>>> import numpy as np
>>> import numpy.linalg as la
>>> np.set_printoptions(precision=3, suppress=True, linewidth=200, sign=" ")
>>> q, _ = la.qr(np.array([[-2.0, 0.8, -0.5], [-0.7, -1.0, 0.4], [0.1, 0.1, -0.6]]))
>>> evals = np.array([2, 6, 3])
>>> feats = q @ np.diag(evals) @ q.T
>>> print(feats)
[[ 2.444 -1.248  0.143]
 [-1.248  5.529 -0.262]
 [ 0.143 -0.262  3.027]]
>>> evals, vecs = la.eigh(feats)
>>> vec = np.array([5, 4, -5])
>>> print(la.eigvalsh(feats[1:, 1:]))
[ 3.     5.556]
>>> print(vecs * np.abs(evals) @ vecs.T)
[[ 2.444 -1.248  0.143]
 [-1.248  5.529 -0.262]
 [ 0.143 -0.262  3.027]]
>>> vec = np.array([8, 3, 4])
>>> print((feats @ vec).argmax())
0
>>> print(np.sign((feats @ vec).round(6)))
[ 1.  1.  1.]
>>> print(feats @ (2 * vec))
[ 32.759  11.106  24.933]
>>> print(feats * vec)
[[19.552 -3.745  0.572]
 [-9.986 16.587 -1.048]
 [ 1.144 -0.786 12.108]]
>>> print(np.einsum("ij,j->i", feats, vec))
[ 16.38    5.553  12.466]
>>> print(la.matrix_power(feats, 4))
[[ 158.057 -399.761   42.821]
 [-399.761 1142.261 -111.391]
 [  42.821 -111.391   92.682]]
>>> print(np.round((feats - feats.T) / 2, 3) + 0)
[[ 0.  0.  0.]
 [ 0.  0.  0.]
 [ 0.  0.  0.]]
>>> print(round(la.det(feats), 3))
36.0
>>> print(np.round(np.trace(feats), 3))
11.0
>>> print(np.sort(np.abs(la.eigvals(feats))))
[ 2.  3.  6.]
